% ipython --no-banner

In [1]: import numpy as np

In [2]: np.set_printoptions(precision=1, suppress=True, linewidth=140, floatmode="fixed")

In [3]: def tidy(a):
   ...:     return np.round(a, 1) + 0
   ...: 

In [4]: mat = np.array([[-3, -2, 0, 3, -3, 3, -3, 1, 3, 1],
   ...:     [1, 2, 0, 0, -2, 1, -3, -3, 3, 3],
   ...:     [0, -1, 1, 3, 1, 0, 1, 1, -1, 1]])

In [5]: mat
Out[5]: 
array([[-3, -2,  0,  3, -3,  3, -3,  1,  3,  1],
       [ 1,  2,  0,  0, -2,  1, -3, -3,  3,  3],
       [ 0, -1,  1,  3,  1,  0,  1,  1, -1,  1]])

In [6]: other = mat / np.linalg.norm(mat, axis=1)
---------------------------------------------------------------------------
ValueError                                Traceback (most recent call last)
Cell In[6], line 1
----> 1 other = mat / np.linalg.norm(mat, axis=1)

ValueError: operands could not be broadcast together with shapes (3,10) (3,) 

In [7]: other = mat / np.linalg.norm(mat, axis=1, keepdims=True)

In [8]: gram = other @ other.T

In [9]: tidy(gram)
Out[9]: 
array([[ 1.0,  0.4,  0.1],
       [ 0.4,  1.0, -0.4],
       [ 0.1, -0.4,  1.0]])

In [10]: tidy(np.linalg.norm(other, axis=1))
Out[10]: array([1.0, 1.0, 1.0])

In [11]: (np.abs(gram) > 0.9).astype(int)
Out[11]: 
array([[1, 0, 0],
       [0, 1, 0],
       [0, 0, 1]])

In [12]: other = np.array([[0.9, -0.4], [-2.1, 1.4], [-1.4, 0.1], [0.5, 1.8]])

In [13]: Z = np.array([[0.7, 1.3, -1.7, -0.2, -0.1, -0.1, -0.9, 1.2, 1.3],
    ...:     [0.2, -0.2, -1.6, -1.0, 0.4, 0.6, -1.0, 0.0, 0.8]])

In [14]: E = other @ Z

In [15]: tidy(E)
Out[15]: 
array([[ 0.6,  1.3, -0.9,  0.2, -0.3, -0.3, -0.4,  1.1,  0.8],
       [-1.2, -3.0,  1.3, -1.0,  0.8,  1.0,  0.5, -2.5, -1.6],
       [-1.0, -1.8,  2.2,  0.2,  0.2,  0.2,  1.2, -1.7, -1.7],
       [ 0.7,  0.3, -3.7, -1.9,  0.7,  1.0, -2.2,  0.6,  2.1]])

In [16]: r0 = np.array([1, 0, 0])

In [17]: tidy(np.convolve(E[3], r0))
Out[17]: array([ 0.7,  0.3, -3.7, -1.9,  0.7,  1.0, -2.2,  0.6,  2.1,  0.0,  0.0])

In [18]: theta = np.radians(180)

In [19]: Rm = np.eye(9)

In [20]: Rm[7, 7] = Rm[2, 2] = np.cos(theta)

In [21]: Rm[7, 2], Rm[2, 7] = -np.sin(theta), np.sin(theta)

In [22]: tidy(Rm)
Out[22]: 
array([[ 1.0,  0.0,  0.0,  0.0,  0.0,  0.0,  0.0,  0.0,  0.0],
       [ 0.0,  1.0,  0.0,  0.0,  0.0,  0.0,  0.0,  0.0,  0.0],
       [ 0.0,  0.0, -1.0,  0.0,  0.0,  0.0,  0.0,  0.0,  0.0],
       [ 0.0,  0.0,  0.0,  1.0,  0.0,  0.0,  0.0,  0.0,  0.0],
       [ 0.0,  0.0,  0.0,  0.0,  1.0,  0.0,  0.0,  0.0,  0.0],
       [ 0.0,  0.0,  0.0,  0.0,  0.0,  1.0,  0.0,  0.0,  0.0],
       [ 0.0,  0.0,  0.0,  0.0,  0.0,  0.0,  1.0,  0.0,  0.0],
       [ 0.0,  0.0,  0.0,  0.0,  0.0,  0.0,  0.0, -1.0,  0.0],
       [ 0.0,  0.0,  0.0,  0.0,  0.0,  0.0,  0.0,  0.0,  1.0]])

In [23]: other = E @ Rm.T

In [24]: tidy(np.abs(other - E).max(axis=0))
Out[24]: array([0.0, 0.0, 7.5, 0.0, 0.0, 0.0, 0.0, 5.0, 0.0])

In [25]: np.allclose(np.linalg.norm(E, axis=1), np.linalg.norm(other, axis=1))
Out[25]: True

In [26]: r = np.linalg.matrix_rank(E)

In [27]: r
Out[27]: np.int64(2)

In [28]: null = np.linalg.svd(E)[2][r:].T

In [29]: np.linalg.matrix_rank(E.T @ E), np.linalg.matrix_rank(E @ E.T)
Out[29]: (np.int64(2), np.int64(2))

In [30]: null.shape
Out[30]: (9, 7)

In [31]: np.allclose(E @ null, 0)
Out[31]: True

In [32]: tidy(null @ null.T)
Out[32]: 
array([[ 0.9, -0.1,  0.1,  0.0,  0.0,  0.0,  0.0, -0.1, -0.1],
       [-0.1,  0.6,  0.1, -0.2,  0.1,  0.2,  0.0, -0.3, -0.2],
       [ 0.1,  0.1,  0.5, -0.2,  0.1,  0.1, -0.3,  0.1,  0.3],
       [ 0.0, -0.2, -0.2,  0.8,  0.1,  0.2, -0.2, -0.1,  0.1],
       [ 0.0,  0.1,  0.1,  0.1,  0.9, -0.1,  0.1,  0.1,  0.0],
       [ 0.0,  0.2,  0.1,  0.2, -0.1,  0.9,  0.1,  0.1,  0.0],
       [ 0.0,  0.0, -0.3, -0.2,  0.1,  0.1,  0.8,  0.0,  0.2],
       [-0.1, -0.3,  0.1, -0.1,  0.1,  0.1,  0.0,  0.7, -0.1],
       [-0.1, -0.2,  0.3,  0.1,  0.0,  0.0,  0.2, -0.1,  0.8]])

In [33]: [int(np.linalg.matrix_rank(np.delete(E, i, axis=0))) for i in range(4)]
Out[33]: [2, 2, 2, 2]
